% python3 -q
>>> import numpy as np
>>> np.set_printoptions(suppress=True, linewidth=120)
>>> def rnd(a):
...     return np.round(a, 1) + 0
... 
>>> X = np.load("dump.npy")
>>> X
array([[4., 3., 3., 0., 0.],
       [3., 4., 3., 0., 0.],
       [3., 3., 4., 0., 0.],
       [0., 0., 0., 4., 0.],
       [0., 0., 0., 0., 4.]])
>>> low = np.linalg.cholesky(X)
>>> rnd(low)
array([[2. , 0. , 0. , 0. , 0. ],
       [1.5, 1.3, 0. , 0. , 0. ],
       [1.5, 0.6, 1.2, 0. , 0. ],
       [0. , 0. , 0. , 2. , 0. ],
       [0. , 0. , 0. , 0. , 2. ]])
>>> rnd(np.diag(low) ** 2)
array([4. , 1.8, 1.4, 4. , 4. ])
>>> np.linalg.eigvalsh(X).min() > 0
np.True_
>>> rnd(X / np.sqrt(np.outer(np.diag(X), np.diag(X))))
array([[1. , 0.8, 0.8, 0. , 0. ],
       [0.8, 1. , 0.8, 0. , 0. ],
       [0.8, 0.8, 1. , 0. , 0. ],
       [0. , 0. , 0. , 1. , 0. ],
       [0. , 0. , 0. , 0. , 1. ]])
>>> out = X / np.linalg.norm(X, axis=1, keepdims=True)
>>> G = out @ out.T
>>> (np.abs(G) > 0.9).astype(int)
array([[1, 1, 1, 0, 0],
       [1, 1, 1, 0, 0],
       [1, 1, 1, 0, 0],
       [0, 0, 0, 1, 0],
       [0, 0, 0, 0, 1]])
>>> rnd(G)
array([[1., 1., 1., 0., 0.],
       [1., 1., 1., 0., 0.],
       [1., 1., 1., 0., 0.],
       [0., 0., 0., 1., 0.],
       [0., 0., 0., 0., 1.]])
>>> F = 2 * np.eye(10) + np.eye(10, k=1)
>>> F
array([[2., 1., 0., 0., 0., 0., 0., 0., 0., 0.],
       [0., 2., 1., 0., 0., 0., 0., 0., 0., 0.],
       [0., 0., 2., 1., 0., 0., 0., 0., 0., 0.],
       [0., 0., 0., 2., 1., 0., 0., 0., 0., 0.],
       [0., 0., 0., 0., 2., 1., 0., 0., 0., 0.],
       [0., 0., 0., 0., 0., 2., 1., 0., 0., 0.],
       [0., 0., 0., 0., 0., 0., 2., 1., 0., 0.],
       [0., 0., 0., 0., 0., 0., 0., 2., 1., 0.],
       [0., 0., 0., 0., 0., 0., 0., 0., 2., 1.],
       [0., 0., 0., 0., 0., 0., 0., 0., 0., 2.]])
>>> O, vecs = np.linalg.qr(F[:, :2])[0], np.linalg.qr(F[:, 2:])[0]
>>> sv = np.linalg.svd(O.T @ vecs, compute_uv=False)
>>> rnd(np.linalg.norm(O @ O.T - vecs @ vecs.T, 2))
np.float64(1.0)
>>> rnd(sv)
array([0.5, 0. ])
